>>> import numpy as np
>>> np.set_printoptions(suppress=True, linewidth=140)
>>> rd = lambda a: np.round(a, 2) + 0
>>> X = np.loadtxt("block16.csv", delimiter=",")
>>> X
array([[0., 0., 0., 1., 0., 0., 1., 0., 0., 0.],
       [0., 0., 0., 0., 0., 0., 0., 0., 0., 0.],
       [0., 0., 0., 0., 0., 0., 0., 0., 1., 0.],
       [1., 0., 0., 0., 0., 0., 1., 0., 0., 0.],
       [0., 0., 0., 0., 0., 1., 0., 1., 0., 1.],
       [0., 0., 0., 0., 1., 0., 0., 1., 0., 1.],
       [1., 0., 0., 1., 0., 0., 0., 0., 0., 0.],
       [0., 0., 0., 0., 1., 1., 0., 0., 0., 0.],
       [0., 0., 1., 0., 0., 0., 0., 0., 0., 0.],
       [0., 0., 0., 0., 1., 1., 0., 0., 0., 0.]])
>>> [round(float(x), 2) for x in np.linalg.svd(X, compute_uv=False)[:3]]
[2.56, 2.0, 1.56]
>>> np.linalg.cond(X) > 100
np.True_
>>> np.linalg.matrix_rank(X, rtol=0.1)
np.int64(8)
>>> np.argsort(-np.linalg.norm(X, axis=0).round(6), kind="stable")[:3]
array([4, 5, 0])
>>> np.flatnonzero(np.linalg.matrix_power((X != 0) + (X.T != 0) + np.eye(10), 10)[4])
array([4, 5, 7, 9])
>>> def softmax(z):
...     e = np.exp(z - z.max(axis=-1, keepdims=True))
...     return e / e.sum(axis=-1, keepdims=True)
... 
>>> rd(softmax(X[9]))
array([0.07, 0.07, 0.07, 0.07, 0.2 , 0.2 , 0.07, 0.07, 0.07, 0.07])
>>> rd(softmax(X).sum(axis=1))
array([1., 1., 1., 1., 1., 1., 1., 1., 1., 1.])
>>> att = X @ X.T / np.sqrt(10)
>>> rd(softmax(att)[9] @ X)
array([0.16, 0.  , 0.08, 0.16, 0.41, 0.41, 0.16, 0.22, 0.08, 0.22])
>>> rd(softmax(att))
array([[0.16, 0.09, 0.09, 0.12, 0.09, 0.09, 0.12, 0.09, 0.09, 0.09],
       [0.1 , 0.1 , 0.1 , 0.1 , 0.1 , 0.1 , 0.1 , 0.1 , 0.1 , 0.1 ],
       [0.1 , 0.1 , 0.13, 0.1 , 0.1 , 0.1 , 0.1 , 0.1 , 0.1 , 0.1 ],
       [0.12, 0.09, 0.09, 0.16, 0.09, 0.09, 0.12, 0.09, 0.09, 0.09],
       [0.08, 0.08, 0.08, 0.08, 0.2 , 0.14, 0.08, 0.1 , 0.08, 0.1 ],
       [0.08, 0.08, 0.08, 0.08, 0.14, 0.2 , 0.08, 0.1 , 0.08, 0.1 ],
       [0.12, 0.09, 0.09, 0.12, 0.09, 0.09, 0.16, 0.09, 0.09, 0.09],
       [0.08, 0.08, 0.08, 0.08, 0.11, 0.11, 0.08, 0.15, 0.08, 0.15],
       [0.1 , 0.1 , 0.1 , 0.1 , 0.1 , 0.1 , 0.1 , 0.1 , 0.13, 0.1 ],
       [0.08, 0.08, 0.08, 0.08, 0.11, 0.11, 0.08, 0.15, 0.08, 0.15]])
>>> rd(X @ np.linalg.pinv(X) @ X)
array([[0., 0., 0., 1., 0., 0., 1., 0., 0., 0.],
       [0., 0., 0., 0., 0., 0., 0., 0., 0., 0.],
       [0., 0., 0., 0., 0., 0., 0., 0., 1., 0.],
       [1., 0., 0., 0., 0., 0., 1., 0., 0., 0.],
       [0., 0., 0., 0., 0., 1., 0., 1., 0., 1.],
       [0., 0., 0., 0., 1., 0., 0., 1., 0., 1.],
       [1., 0., 0., 1., 0., 0., 0., 0., 0., 0.],
       [0., 0., 0., 0., 1., 1., 0., 0., 0., 0.],
       [0., 0., 1., 0., 0., 0., 0., 0., 0., 0.],
       [0., 0., 0., 0., 1., 1., 0., 0., 0., 0.]])
>>> np.allclose(X[:-1].T @ np.linalg.lstsq(X[:-1].T, X[-1])[0], X[-1])
True
>>> np.unique(X.round(6), axis=0).shape
(9, 10)
>>> U, s, Vt = np.linalg.svd(X, full_matrices=False)
>>> rd(np.cumsum(s ** 2) / np.sum(s ** 2))
array([0.36, 0.59, 0.72, 0.78, 0.83, 0.89, 0.94, 1.  , 1.  , 1.  ])
>>> rd(s / s[0])
array([1.  , 0.78, 0.61, 0.39, 0.39, 0.39, 0.39, 0.39, 0.  , 0.  ])
>>> (s > 1e-8).sum()
np.int64(8)
>>> rd(Vt @ Vt.T)
array([[1., 0., 0., 0., 0., 0., 0., 0., 0., 0.],
       [0., 1., 0., 0., 0., 0., 0., 0., 0., 0.],
       [0., 0., 1., 0., 0., 0., 0., 0., 0., 0.],
       [0., 0., 0., 1., 0., 0., 0., 0., 0., 0.],
       [0., 0., 0., 0., 1., 0., 0., 0., 0., 0.],
       [0., 0., 0., 0., 0., 1., 0., 0., 0., 0.],
       [0., 0., 0., 0., 0., 0., 1., 0., 0., 0.],
       [0., 0., 0., 0., 0., 0., 0., 1., 0., 0.],
       [0., 0., 0., 0., 0., 0., 0., 0., 1., 0.],
       [0., 0., 0., 0., 0., 0., 0., 0., 0., 1.]])
>>> np.allclose(U * s @ Vt, X)
True
>>> rd(np.sqrt((s ** 2).sum())), rd(np.linalg.norm(X))
(np.float64(4.24), np.float64(4.24))
>>> feats = np.load("a.npy")
>>> rd(feats)
array([[  7.9 ,  10.05,  -6.25,  -7.38,  -7.77,   5.3 ,  -6.05],
       [  6.01,  14.26,  -0.15,   0.14, -10.57,  10.45, -10.26],
       [ -3.  ,  -3.56,  -4.34,  -0.75,   5.93,  -5.17,   7.56],
       [  1.2 ,   1.5 ,  -5.24,  -3.48,   0.79,  -1.33,   2.5 ],
       [  9.76,  12.82,  -6.19,  -8.07, -10.46,   7.56,  -8.82],
       [  1.82,   6.33,  -1.79,   0.06,  -3.18,   3.56,  -2.33],
       [ -2.78,   1.63,  -0.06,   3.88,   1.78,   0.25,   2.37],
       [  1.08,   0.53,  -5.93,  -4.2 ,   1.59,  -2.31,   3.47],
       [ -2.65,  -0.43,  -2.03,   1.65,   3.37,  -1.98,   4.43],
       [ -2.98,   1.79,   0.33,   4.39,   1.71,   0.49,   2.21],
       [  6.25,   8.9 ,  -5.17,  -5.49,  -6.41,   4.68,  -4.9 ],
       [ -4.62,   0.86,   1.61,   6.48,   2.88,   0.11,   3.14],
       [  3.57,   4.78,  -5.37,  -4.61,  -2.44,   1.29,  -0.78],
       [ -6.57,   2.6 ,   5.61,  11.7 ,   2.05,   2.66,   1.4 ],
       [ 15.4 ,  13.32, -12.93, -17.85, -12.39,   6.04,  -9.32],
       [  2.39,   0.84,  -7.33,  -6.28,   0.99,  -2.46,   3.16],
       [  1.86,   6.5 ,  -1.68,   0.18,  -3.33,   3.74,  -2.5 ],
       [  4.3 ,   2.36,  -8.43,  -8.29,  -0.73,  -1.55,   1.64],
       [  7.61,   2.93, -12.15, -13.76,  -2.08,  -2.15,   1.07],
       [  9.85,  14.69,  -4.66,  -6.42, -11.96,   9.51, -10.69],
       [ 11.33,  16.08,  -5.32,  -7.77, -13.46,  10.45, -12.08]])
>>> # rows and columns are dependent
>>> evals, vecs = np.linalg.eigh(X)
>>> x = np.array([1, 4, 1, -1, -2, -4, 3, -3, -3, 0])
>>> (np.sign(vecs[:, -1].round(6)) == np.sign(vecs[0, -1].round(6))).astype(int)
array([1, 1, 1, 1, 0, 0, 1, 0, 1, 0])
>>> rd(x @ X @ x / (x @ x)), rd(evals[0]), rd(evals[-1])
(np.float64(0.67), np.float64(-1.56), np.float64(2.56))
>>> rd(np.linalg.eigvalsh(X[1:, 1:]))
array([-1.56, -1.  , -1.  , -1.  ,  0.  ,  0.  ,  1.  ,  1.  ,  2.56])
>>> x @ X @ x
np.float64(44.0)
>>> lab = feats[:, 3] > np.median(feats[:, 3])
>>> u = feats[lab].mean(axis=0) - feats[~lab].mean(axis=0)
>>> rd((((feats - feats.mean(axis=0)) @ u > 0) == lab).mean())
np.float64(0.86)
>>> rd(u)
array([-8.39, -4.79,  6.47, 10.62,  6.06, -2.03,  4.79])
>>> ((feats - feats.mean(axis=0)) @ u > 0).astype(int)
array([0, 0, 1, 1, 0, 1, 1, 1, 1, 1, 0, 1, 0, 1, 0, 1, 1, 0, 0, 0, 0])
>>> J = np.loadtxt("run2.csv", delimiter=",")
>>> J
array([[0., 0., 0., 0., 0., 0., 3., 4., 2., 5.],
       [0., 0., 0., 0., 0., 0., 0., 3., 3., 3.],
       [0., 0., 0., 0., 0., 0., 2., 2., 4., 0.],
       [0., 0., 0., 0., 0., 0., 5., 2., 4., 5.],
       [0., 0., 0., 0., 0., 0., 4., 2., 3., 2.],
       [0., 0., 0., 0., 0., 0., 2., 1., 5., 0.],
       [3., 0., 2., 5., 4., 2., 0., 0., 0., 0.],
       [4., 3., 2., 2., 2., 1., 0., 0., 0., 0.],
       [2., 3., 4., 4., 3., 5., 0., 0., 0., 0.],
       [5., 3., 0., 5., 2., 0., 0., 0., 0., 0.]])
>>> # rank 8
>>> A2 = J / np.linalg.norm(J, axis=1, keepdims=True)
>>> gram = A2 @ A2.T
>>> (gram - 2 * np.eye(10)).round(6).argmax(axis=1)
array([3, 0, 5, 4, 3, 2, 8, 9, 6, 7])
